$ python3 -q
>>> import numpy as np
>>> from numpy import linalg as LA
>>> np.set_printoptions(suppress=True, linewidth=200)
>>> data = np.load("mat.npy")
>>> data.round(2)
array([[-0.92,  0.62,  0.02,  2.79],
       [ 1.37,  2.43, -0.4 , -1.03],
       [ 1.47,  1.53, -0.31, -2.1 ],
       [-1.45, -2.06,  0.37,  1.58],
       [ 0.13, -2.04,  0.22, -2.19],
       [-1.16, -0.01,  0.11,  2.77],
       [ 1.44,  2.13, -0.38, -1.49],
       [ 1.46,  1.4 , -0.3 , -2.2 ],
       [ 1.03,  2.78, -0.41,  0.1 ],
       [-0.63, -2.73,  0.37, -1.02],
       [ 1.38,  2.39, -0.4 , -1.1 ],
       [ 1.1 , -0.16, -0.09, -2.78],
       [-0.97, -2.8 ,  0.41, -0.26],
       [ 1.45,  2.06, -0.37, -1.58],
       [-1.43, -2.21,  0.39,  1.38],
       [-0.81, -2.79,  0.39, -0.65],
       [-1.07, -2.77,  0.41,  0.01],
       [ 1.03, -0.36, -0.06, -2.79],
       [-1.46, -2.03,  0.37,  1.62]])
>>> Xs = data - data.mean(axis=0)
>>> evecs = LA.svd(Xs)[2][:2]
>>> M2 = Xs - Xs @ evecs.T @ evecs
>>> np.round(np.diag(evecs.T @ evecs), 2)
array([0.24, 0.87, 0.02, 0.87])
>>> LA.norm(M2, axis=1).round(6).argmax()
np.int64(0)
>>> np.round(M2.std(axis=0), 2) + 0
array([0., 0., 0., 0.])
>>> round(float(LA.norm(M2) / LA.norm(Xs)), 2)
0.0
>>> round(float(LA.norm(data, 2) / LA.norm(data)), 2)
0.83
>>> [round(float(x), 2) for x in LA.svd(data, compute_uv=False)[:3]]
[10.79, 7.39, 0.0]
>>> LA.matrix_rank(data, rtol=0.1)
np.int64(2)
>>> x = np.array([-9, 6, 2, -1])
>>> h = np.maximum(data @ x, 0)
>>> np.round(data.T @ h, 2)
array([-3.64, 36.25, -3.76, 42.24])
>>> np.flatnonzero(h > 1e-9)
array([ 0,  1,  5,  6,  8, 10, 13, 18])
>>> h.round(2)
array([9.29, 2.49, 0.  , 0.  , 0.  , 7.81, 0.53, 0.  , 6.48, 0.  , 2.2 , 0.  , 0.  , 0.1 , 0.  , 0.  , 0.  , 0.  , 0.06])
>>> np.round(data * (h > 1e-9)[:, None], 2)
array([[-0.92,  0.62,  0.02,  2.79],
       [ 1.37,  2.43, -0.4 , -1.03],
       [ 0.  ,  0.  , -0.  , -0.  ],
       [-0.  , -0.  ,  0.  ,  0.  ],
       [ 0.  , -0.  ,  0.  , -0.  ],
       [-1.16, -0.01,  0.11,  2.77],
       [ 1.44,  2.13, -0.38, -1.49],
       [ 0.  ,  0.  , -0.  , -0.  ],
       [ 1.03,  2.78, -0.41,  0.1 ],
       [-0.  , -0.  ,  0.  , -0.  ],
       [ 1.38,  2.39, -0.4 , -1.1 ],
       [ 0.  , -0.  , -0.  , -0.  ],
       [-0.  , -0.  ,  0.  , -0.  ],
       [ 1.45,  2.06, -0.37, -1.58],
       [-0.  , -0.  ,  0.  ,  0.  ],
       [-0.  , -0.  ,  0.  , -0.  ],
       [-0.  , -0.  ,  0.  ,  0.  ],
       [ 0.  , -0.  , -0.  , -0.  ],
       [-1.46, -2.03,  0.37,  1.62]])
>>> np.round(np.maximum(data @ (3 * x), 0), 2)
array([27.86,  7.46,  0.  ,  0.  ,  0.  , 23.44,  1.6 ,  0.  , 19.43,  0.  ,  6.59,  0.  ,  0.  ,  0.31,  0.  ,  0.  ,  0.  ,  0.  ,  0.17])
>>> np.unique(data.round(6), axis=0).shape
(19, 4)
>>> np.round(np.trace(LA.pinv(data) @ data), 2)
np.float64(2.0)
>>> M = np.loadtxt("layer3.csv", delimiter=",")
>>> M
array([[ 1.1 , -0.5 ,  1.  , -0.5 ,  1.1 ],
       [-1.3 ,  0.  ,  0.3 , -1.2 , -1.2 ],
       [-0.95, -0.33, -0.47, -1.04, -0.72]])
>>> f, r1 = M[2], M[1]
>>> round(f @ r1, 2)
np.float64(3.21)
>>> round(float(f @ f), 2)
2.83
>>> pr = (f @ r1) / (f @ f) * f
>>> np.round(r1 - pr, 2)
array([-0.22,  0.37,  0.83, -0.02, -0.39])
>>> mat = np.load("x.npy")
>>> mat
array([[-0.1 ,  0.19, -0.08],
       [ 0.12,  1.37,  2.54],
       [ 0.13,  0.48,  3.62],
       [-0.05,  0.03,  2.35],
       [ 0.11, -1.24, -1.29],
       [ 0.26,  0.81, -4.58],
       [-0.12,  0.11,  0.66],
       [-0.07, -0.03,  1.02],
       [-0.17,  0.86, -2.66],
       [ 0.07,  1.06, -1.99],
       [ 0.01,  0.75,  2.1 ],
       [ 0.05,  0.48, -2.37],
       [ 0.2 ,  0.06, -0.6 ],
       [-0.02, -0.45, -0.09],
       [-0.13,  0.38,  5.61],
       [-0.04,  0.61, -3.35],
       [-0.16, -0.19,  4.33],
       [-0.24, -0.05, -2.24],
       [ 0.1 , -0.13, -1.56],
       [ 0.08, -0.23, -0.21]])
>>> # column 2 dominates
>>> Xs = mat - mat.mean(axis=0)
>>> U, s, VT = LA.svd(Xs, full_matrices=False)
>>> s.round(2)
array([11.81,  2.58,  0.56])
>>> np.abs(U[:, 0]).argmax()
np.int64(14)
>>> np.round(Xs.mean(axis=0), 2) + 0
array([0., 0., 0.])
>>> np.abs(VT[0]).argmax()
np.int64(2)
>>> Q, Rm = LA.qr(mat)
>>> np.round(np.abs(np.diag(Rm)), 2)
array([ 0.58,  2.78, 11.47])
>>> Q.round(2) + 0
array([[-0.17, -0.09,  0.05],
       [ 0.21, -0.47, -0.28],
       [ 0.22, -0.15, -0.37],
       [-0.09, -0.02, -0.18],
       [ 0.19,  0.47,  0.07],
       [ 0.45, -0.24,  0.29],
       [-0.21, -0.06, -0.01],
       [-0.12,  0.  , -0.06],
       [-0.29, -0.34,  0.3 ],
       [ 0.12, -0.37,  0.14],
       [ 0.02, -0.27, -0.19],
       [ 0.09, -0.16,  0.18],
       [ 0.34,  0.02, -0.03],
       [-0.03,  0.16,  0.02],
       [-0.22, -0.16, -0.44],
       [-0.07, -0.23,  0.31],
       [-0.28,  0.04, -0.31],
       [-0.41, -0.03,  0.3 ],
       [ 0.17,  0.07,  0.09],
       [ 0.14,  0.1 , -0.01]])
>>> np.round(Q @ Rm, 2)
array([[-0.1 ,  0.19, -0.08],
       [ 0.12,  1.37,  2.54],
       [ 0.13,  0.48,  3.62],
       [-0.05,  0.03,  2.35],
       [ 0.11, -1.24, -1.29],
       [ 0.26,  0.81, -4.58],
       [-0.12,  0.11,  0.66],
       [-0.07, -0.03,  1.02],
       [-0.17,  0.86, -2.66],
       [ 0.07,  1.06, -1.99],
       [ 0.01,  0.75,  2.1 ],
       [ 0.05,  0.48, -2.37],
       [ 0.2 ,  0.06, -0.6 ],
       [-0.02, -0.45, -0.09],
       [-0.13,  0.38,  5.61],
       [-0.04,  0.61, -3.35],
       [-0.16, -0.19,  4.33],
       [-0.24, -0.05, -2.24],
       [ 0.1 , -0.13, -1.56],
       [ 0.08, -0.23, -0.21]])
>>> Q.shape, Rm.shape
((20, 3), (3, 3))
>>> M2 = np.c_[mat[:, :1] @ np.array([[0]]), np.array([3, 0, 3, 0, 2, 3, 3, 0, 0, 1, 3, 3, 3, 3, 1, 1, 0, 1, 0, 0])]
>>> M2
array([[0., 3.],
       [0., 0.],
       [0., 3.],
       [0., 0.],
       [0., 2.],
       [0., 3.],
       [0., 3.],
       [0., 0.],
       [0., 0.],
       [0., 1.],
       [0., 3.],
       [0., 3.],
       [0., 3.],
       [0., 3.],
       [0., 1.],
       [0., 1.],
       [0., 0.],
       [0., 1.],
       [0., 0.],
       [0., 0.]])
>>> np.round(LA.lstsq(mat, M2[:, 0])[0], 2)
array([0., 0., 0.])
>>> LA.matrix_rank(np.c_[mat, M2])
np.int64(4)
>>> np.round(LA.norm(M2 - mat @ LA.lstsq(mat, M2)[0], axis=0), 2)
array([0.  , 8.45])
>>> np.round(LA.norm(LA.qr(mat)[0].T @ M2, axis=0) ** 2 / ((M2 ** 2).sum(axis=0) + 1e-12), 2)
array([0.  , 0.11])
>>> D = LA.norm(mat[:, None] - mat[None], axis=-1)
>>> (D + 1e9 * np.eye(20)).round(6).argmin(axis=1)
array([19, 10, 16, 10, 18, 15,  7,  6, 11, 11,  3,  8, 19, 19, 16,  8,  2, 11, 17, 13])
>>> D[6].round(6).argsort(kind="stable")[:4]
array([ 6,  7,  0, 13])
>>> np.flatnonzero(D[6] < D.mean() / 2)
array([ 0,  6,  7, 12, 13, 19])
>>> D.shape
(20, 20)
